% python3 -q
>>> import numpy as np
>>> np.set_printoptions(precision=2, suppress=True, linewidth=120)
>>> A = np.array([[-0.4, -1.0, -1.0, -1.4, -0.5, -0.2, 1.4, -0.8, 0.4],
...     [-0.4, 1.0, 1.6, -0.1, -0.7, 0.4, -0.1, -0.7, 0.2],
...     [-1.6, -1.3, 0.5, -1.0, 0.5, 0.3, -2.0, 0.5, -0.8],
...     [-1.1, 0.4, 0.1, 1.8, -0.9, 0.0, 1.9, 1.5, 0.8]])
>>> np.linalg.svd(A, compute_uv=False)
array([4.01, 2.9 , 2.5 , 2.01])
>>> np.zeros(4, 9)
Traceback (most recent call last):
  File "<python-input-4>", line 1, in <module>
    np.zeros(4, 9)
    ~~~~~~~~^^^^^^
TypeError: Cannot interpret '9' as a data type
>>> np.diff(A, axis=0)
array([[ 0. ,  2. ,  2.6,  1.3, -0.2,  0.6, -1.5,  0.1, -0.2],
       [-1.2, -2.3, -1.1, -0.9,  1.2, -0.1, -1.9,  1.2, -1. ],
       [ 0.5,  1.7, -0.4,  2.8, -1.4, -0.3,  3.9,  1. ,  1.6]])
>>> np.unravel_index(np.abs(A).argmax(), A.shape)
(np.int64(2), np.int64(6))
>>> np.linalg.matrix_rank(A)
np.int64(4)
>>> A.mean(axis=0)
array([-0.88, -0.23,  0.3 , -0.17, -0.4 ,  0.12,  0.3 ,  0.12,  0.15])
>>> np.round(np.linalg.norm(A), 2)
np.float64(5.89)
>>> np.abs(A).max()
np.float64(2.0)
>>> np.count_nonzero(A)
np.int64(35)
>>> data = np.array([[-1.3, 0.0, 1.1, 1.0, 0.5, 0.4, -0.6, 0.2, -0.5],
...     [1.2, 0.5, 0.8, -2.6, 2.1, -0.3, -0.2, -0.6, -0.3],
...     [-1.4, 0.4, 1.8, 0.0, 1.5, 0.1, -0.3, -1.7, -0.1],
...     [0.2, 0.3, -0.4, 1.2, 1.4, 0.0, -0.1, -0.4, 0.0],
...     [0.2, -0.6, 0.0, -2.2, -0.2, 2.1, -0.5, 0.5, -0.4],
...     [-1.0, 0.9, -0.1, 0.9, 0.0, 0.4, -0.7, -1.1, 0.4],
...     [-0.2, 0.6, 1.2, 1.1, -1.0, 0.2, 0.8, 0.5, 0.6],
...     [0.2, -0.1, -0.3, -0.1, 0.5, 0.6, 2.4, -0.1, -1.0]])
>>> rng = np.random.default_rng(837840)
>>> data[7] = data[5] + 0.05 * rng.normal(size=9)
>>> data
array([[-1.3 ,  0.  ,  1.1 ,  1.  ,  0.5 ,  0.4 , -0.6 ,  0.2 , -0.5 ],
       [ 1.2 ,  0.5 ,  0.8 , -2.6 ,  2.1 , -0.3 , -0.2 , -0.6 , -0.3 ],
       [-1.4 ,  0.4 ,  1.8 ,  0.  ,  1.5 ,  0.1 , -0.3 , -1.7 , -0.1 ],
       [ 0.2 ,  0.3 , -0.4 ,  1.2 ,  1.4 ,  0.  , -0.1 , -0.4 ,  0.  ],
       [ 0.2 , -0.6 ,  0.  , -2.2 , -0.2 ,  2.1 , -0.5 ,  0.5 , -0.4 ],
       [-1.  ,  0.9 , -0.1 ,  0.9 ,  0.  ,  0.4 , -0.7 , -1.1 ,  0.4 ],
       [-0.2 ,  0.6 ,  1.2 ,  1.1 , -1.  ,  0.2 ,  0.8 ,  0.5 ,  0.6 ],
       [-0.99,  0.9 , -0.07,  0.93,  0.09,  0.42, -0.68, -1.04,  0.42]])
>>> U, s, Vh = np.linalg.svd(data)
>>> s
array([4.75, 4.24, 2.82, 2.24, 1.67, 1.25, 0.72, 0.03])
>>> np.argmax(s[:-1] / (s[1:] + 1e-6)) + 1
np.int64(7)
>>> M2 = U[:, :7] @ np.diag(s[:7]) @ Vh[:7]
>>> np.linalg.matrix_rank(data, rtol=0.05)
np.int64(7)
>>> np.linalg.matrix_rank(M2)
np.int64(7)
>>> np.round(np.linalg.norm(data - M2) / np.linalg.norm(data), 2)
np.float64(0.0)
>>> np.round(np.abs(data - M2).max(), 2)
np.float64(0.02)
>>> M2.round(2) + 0
array([[-1.3 ,  0.  ,  1.1 ,  1.  ,  0.5 ,  0.4 , -0.6 ,  0.2 , -0.5 ],
       [ 1.2 ,  0.5 ,  0.8 , -2.6 ,  2.1 , -0.3 , -0.2 , -0.6 , -0.3 ],
       [-1.4 ,  0.4 ,  1.8 ,  0.  ,  1.5 ,  0.1 , -0.3 , -1.7 , -0.1 ],
       [ 0.2 ,  0.3 , -0.4 ,  1.2 ,  1.4 ,  0.  , -0.1 , -0.4 ,  0.  ],
       [ 0.2 , -0.6 ,  0.  , -2.2 , -0.2 ,  2.1 , -0.5 ,  0.5 , -0.4 ],
       [-1.01,  0.9 , -0.1 ,  0.9 ,  0.01,  0.4 , -0.7 , -1.09,  0.42],
       [-0.2 ,  0.6 ,  1.2 ,  1.1 , -1.  ,  0.2 ,  0.8 ,  0.5 ,  0.6 ],
       [-0.98,  0.91, -0.06,  0.93,  0.08,  0.42, -0.68, -1.05,  0.4 ]])
